$ python3 -q
>>> import numpy as np
>>> np.set_printoptions(suppress=True, linewidth=140)
>>> def rd(a):
...     return np.round(a, 2) + 0
... 
>>> K = np.load("m.npy")
>>> print(K)
[[ 4.05  3.    8.   -1.    2.    8.    8.   -4.   -6.    7.    9.  ]
 [ 8.   -8.95  1.    1.   -2.    4.    9.   -9.    9.   -2.    0.  ]
 [ 3.    5.   -4.95  0.   -4.    3.    5.   -4.    7.    3.   -8.  ]
 [ 0.   -4.    8.   -3.95  3.    6.   -8.   -8.   -4.    9.   -6.  ]
 [ 7.   -5.    6.    8.   -4.95 -9.   -1.    1.    7.   -8.   -1.  ]
 [ 2.   -8.    8.    6.   -2.   -5.95  1.    2.    0.    0.    9.  ]
 [-8.    5.   -2.    2.   -9.    3.    9.05  6.   -6.   -1.    8.  ]
 [-3.   -8.    6.    5.    9.    5.    9.   -7.95  4.    4.   -4.  ]
 [ 3.   -4.    6.    1.    2.   -2.   -3.    3.   -0.95  4.   -6.  ]
 [-3.   -6.   -3.   -8.    3.    3.   -7.   -6.   -4.    5.05  5.  ]
 [ 4.    3.    8.   -1.    2.    8.    8.   -4.   -6.    7.    9.05]]
>>> U, sig, VT = np.linalg.svd(K, full_matrices=False)
>>> print(rd(np.abs(VT[0])))
[0.05 0.08 0.35 0.13 0.24 0.49 0.28 0.38 0.24 0.46 0.24]
>>> print(rd(np.cumsum(sig ** 2) / np.sum(sig ** 2)))
[0.29 0.52 0.72 0.85 0.91 0.96 0.99 0.99 1.   1.   1.  ]
>>> print(rd(VT @ VT.T))
[[1. 0. 0. 0. 0. 0. 0. 0. 0. 0. 0.]
 [0. 1. 0. 0. 0. 0. 0. 0. 0. 0. 0.]
 [0. 0. 1. 0. 0. 0. 0. 0. 0. 0. 0.]
 [0. 0. 0. 1. 0. 0. 0. 0. 0. 0. 0.]
 [0. 0. 0. 0. 1. 0. 0. 0. 0. 0. 0.]
 [0. 0. 0. 0. 0. 1. 0. 0. 0. 0. 0.]
 [0. 0. 0. 0. 0. 0. 1. 0. 0. 0. 0.]
 [0. 0. 0. 0. 0. 0. 0. 1. 0. 0. 0.]
 [0. 0. 0. 0. 0. 0. 0. 0. 1. 0. 0.]
 [0. 0. 0. 0. 0. 0. 0. 0. 0. 1. 0.]
 [0. 0. 0. 0. 0. 0. 0. 0. 0. 0. 1.]]
>>> print(rd(sig / sig[0]))
[1.   0.88 0.82 0.68 0.46 0.42 0.28 0.17 0.14 0.02 0.  ]
>>> W2 = np.array([[1, -3, 3, 2, 3, -1, 3, -3, -3, 0, 2, 2, 1],
...     [-2, 2, 0, -1, 3, 1, -3, 0, -2, 2, -1, -3, -1]])
>>> m1 = np.repeat(W2, 41 // 2, axis=0)
>>> rng = np.random.default_rng(78)
>>> m1 = m1 + 0.1 * rng.normal(size=m1.shape)
>>> print(rd(m1))
[[ 0.93 -2.96  2.96  1.89  3.07 -1.03  3.   -2.93 -2.75 -0.05  2.05  2.09  1.03]
 [ 1.11 -2.83  3.1   2.05  3.14 -0.95  3.06 -2.97 -2.93  0.    2.15  2.01  1.11]
 [ 1.01 -3.06  2.94  1.99  2.97 -0.91  3.08 -3.08 -3.03  0.02  1.94  2.03  0.95]
 [ 1.05 -3.04  3.19  1.99  3.   -0.91  2.96 -3.04 -2.97  0.14  1.9   2.02  1.  ]
 [ 1.04 -3.    3.07  2.1   3.01 -1.01  3.09 -2.91 -3.13  0.01  2.04  2.16  0.84]
 [ 1.02 -3.08  3.02  1.78  3.05 -0.83  3.06 -2.95 -2.96  0.23  2.01  1.87  1.01]
 [ 1.06 -2.94  3.05  1.95  3.02 -1.02  2.86 -2.9  -2.85  0.08  2.19  2.04  1.1 ]
 [ 0.94 -3.19  2.89  2.07  2.95 -1.16  2.98 -2.76 -2.82  0.14  2.03  1.93  1.02]
 [ 1.07 -2.97  3.19  1.97  2.97 -1.    2.87 -2.97 -3.13 -0.02  1.94  2.07  1.14]
 [ 0.81 -2.93  2.9   2.06  2.9  -0.88  3.17 -2.99 -3.09 -0.02  1.87  2.03  1.11]
 [ 0.96 -2.93  3.06  2.    3.12 -0.96  2.99 -2.95 -2.95  0.06  2.01  2.09  1.02]
 [ 1.11 -2.81  3.19  1.92  2.97 -1.2   2.86 -3.13 -2.97  0.03  1.9   1.87  0.99]
 [ 1.07 -2.97  3.05  2.02  3.25 -0.91  2.99 -3.07 -3.07  0.    1.87  2.17  1.1 ]
 [ 1.07 -2.91  2.99  2.02  2.93 -1.11  2.87 -2.9  -3.06 -0.01  1.93  2.21  0.95]
 [ 0.96 -3.09  2.97  1.97  3.16 -1.14  3.13 -2.96 -3.29 -0.07  2.12  2.04  0.98]
 [ 0.94 -3.03  3.07  1.98  3.13 -0.83  3.01 -2.89 -3.13 -0.04  2.12  2.07  1.14]
 [ 1.05 -2.93  2.98  1.92  3.15 -0.93  3.19 -3.   -2.81 -0.01  2.06  2.02  1.08]
 [ 0.96 -2.9   2.98  1.93  2.97 -1.04  3.07 -2.96 -2.93 -0.08  1.79  2.2   0.95]
 [ 0.96 -3.03  2.66  1.97  3.01 -0.88  3.16 -3.21 -2.97  0.05  1.87  1.86  0.92]
 [ 1.01 -3.09  3.11  2.03  3.09 -0.88  3.18 -3.03 -2.74  0.03  1.98  2.06  1.05]
 [-2.19  1.99  0.13 -1.01  3.05  1.13 -3.02 -0.01 -1.94  2.04 -1.06 -3.05 -1.1 ]
 [-2.07  2.07  0.02 -0.96  2.99  1.19 -2.93  0.16 -1.95  1.86 -1.12 -2.94 -0.94]
 [-1.88  1.99 -0.13 -0.97  3.08  1.08 -2.94 -0.08 -1.97  1.93 -1.03 -3.   -1.03]
 [-1.76  2.01  0.06 -1.14  2.86  0.93 -2.91  0.03 -1.95  2.23 -0.88 -3.01 -0.88]
 [-2.09  1.9   0.23 -1.    2.96  1.04 -3.03 -0.12 -2.1   1.96 -1.02 -3.07 -1.03]
 [-2.12  1.94 -0.04 -0.92  3.07  1.03 -3.05 -0.03 -2.21  2.08 -1.18 -2.97 -1.03]
 [-2.11  2.16  0.15 -0.94  3.01  1.04 -2.85 -0.04 -1.9   2.05 -1.04 -2.87 -1.02]
 [-2.03  1.94 -0.01 -1.11  3.08  0.99 -2.98  0.11 -2.09  1.9  -1.15 -3.18 -0.88]
 [-1.85  2.06  0.01 -1.15  3.07  1.02 -3.07 -0.05 -1.99  1.95 -1.02 -3.14 -1.09]
 [-2.04  1.98  0.11 -1.06  3.01  1.   -3.03 -0.19 -1.87  1.75 -0.89 -2.91 -1.01]
 [-1.91  1.99  0.05 -1.12  2.91  1.02 -3.01  0.03 -1.94  1.95 -0.92 -3.11 -0.99]
 [-1.99  1.99 -0.13 -0.89  2.79  0.93 -2.86  0.09 -1.93  1.99 -1.04 -3.08 -1.02]
 [-2.08  1.97 -0.06 -1.18  3.05  1.03 -3.13 -0.16 -2.1   1.91 -0.91 -3.04 -0.92]
 [-2.01  2.1   0.1  -0.96  2.91  1.12 -3.08  0.13 -2.01  2.03 -1.1  -3.1  -1.05]
 [-1.93  2.09 -0.16 -0.94  2.91  1.03 -3.13  0.02 -2.06  2.01 -1.08 -3.17 -1.04]
 [-2.02  2.15  0.11 -1.13  3.17  1.01 -3.03 -0.18 -1.94  2.   -0.94 -2.8  -0.93]
 [-1.93  2.06 -0.07 -0.97  2.99  1.06 -3.04  0.01 -2.01  1.97 -1.   -2.81 -1.05]
 [-1.93  2.13 -0.07 -0.85  3.09  1.16 -2.93  0.03 -1.97  2.22 -1.04 -2.87 -0.95]
 [-1.99  1.95 -0.05 -0.97  2.99  1.11 -2.97  0.15 -1.85  1.72 -1.03 -2.98 -0.88]
 [-1.97  1.93  0.04 -0.86  2.93  1.08 -2.99  0.16 -2.03  2.1  -1.1  -2.83 -1.01]]
>>> W2 = m1[[7, 31]].astype(float)
>>> for _ in range(3):
...     idx = np.linalg.norm(m1[:, None] - W2, axis=-1).argmin(axis=1)
...     W2 = np.array([m1[idx == j].mean(axis=0) for j in range(2)])
... 
>>> print(idx)
[0 0 0 0 0 0 0 0 0 0 0 0 0 0 0 0 0 0 0 0 1 1 1 1 1 1 1 1 1 1 1 1 1 1 1 1 1 1 1 1]
>>> print(rd(W2))
[[ 1.01 -2.98  3.02  1.98  3.04 -0.98  3.03 -2.98 -2.98  0.02  1.99  2.04  1.02]
 [-2.    2.02  0.02 -1.01  3.    1.05 -3.    0.   -1.99  1.98 -1.03 -3.   -0.99]]
>>> print(np.abs(W2[1] - W2[0]).argmax())
6
